$ python -q
>>> import numpy as np
>>> np.set_printoptions(suppress=True, linewidth=140)
>>> M = np.load("dump.npy")
>>> print(M.round(1) + 0)
[[ 0.6  0.2  0.2 -0.3 -0.2 -0.1]
 [ 0.2  0.1  0.1 -0.1 -0.1  0. ]
 [ 0.2  0.1  0.1 -0.1 -0.1  0. ]
 [-0.3 -0.1 -0.1  0.2  0.1  0.1]
 [-0.2 -0.1 -0.1  0.1  0.1  0. ]
 [-0.1  0.   0.   0.1  0.   0. ]]
>>> print(np.linalg.cond(M) > 100)
True
>>> left, s, Vt = np.linalg.svd(M)
>>> V = Vt[:(s > 1e-8).sum()]
>>> rng = np.random.default_rng(4175)
>>> x = M[2] + -2 * M[4] + rng.integers(2) * np.eye(6)[1]
>>> x.round(1)
array([ 0.6,  1.2,  0.2, -0.3, -0.2, -0.1])
>>> np.allclose(V.T @ V @ x, x)
False
>>> np.round(np.diag(V.T @ V), 1) + 0
array([0.6, 0.1, 0.1, 0.2, 0. , 0. ])
>>> vals, V = np.linalg.eigh(M)
>>> print(np.abs(V[:, -1]).round(6).argmax())
0
>>> np.round(np.linalg.eigvalsh(M @ M), 1) + 0
array([0., 0., 0., 0., 0., 1.])
>>> np.round(np.abs(V[:, -1]), 1)
array([0.8, 0.3, 0.3, 0.4, 0.2, 0.2])
>>> print(np.round(V.T @ V, 1) + 0)
[[1. 0. 0. 0. 0. 0.]
 [0. 1. 0. 0. 0. 0.]
 [0. 0. 1. 0. 0. 0.]
 [0. 0. 0. 1. 0. 0.]
 [0. 0. 0. 0. 1. 0.]
 [0. 0. 0. 0. 0. 1.]]
>>> np.round(np.linalg.svd(M, compute_uv=False), 1) + 0
array([1., 0., 0., 0., 0., 0.])
>>> other = np.array([[-1, 4, -4],
...     [1, -4, -4],
...     [-2, -4, 2],
...     [4, 3, -2],
...     [3, 2, -4],
...     [4, -4, 4]])
>>> np.round(np.einsum("ik,kj->ij", M, other), 1) + 0
array([[-3.1,  0. , -2.1],
       [-1.1,  0. , -0.8],
       [-1.1,  0. , -0.8],
       [ 1.6,  0. ,  1. ],
       [ 0.9,  0. ,  0.6],
       [ 0.7,  0. ,  0.4]])
>>> print(np.round(np.einsum("ij,ij->i", M, M), 1) + 0)
[0.6 0.1 0.1 0.2 0.1 0. ]
>>> np.linalg.matrix_rank(np.vstack([M, other.T]))
np.int64(4)
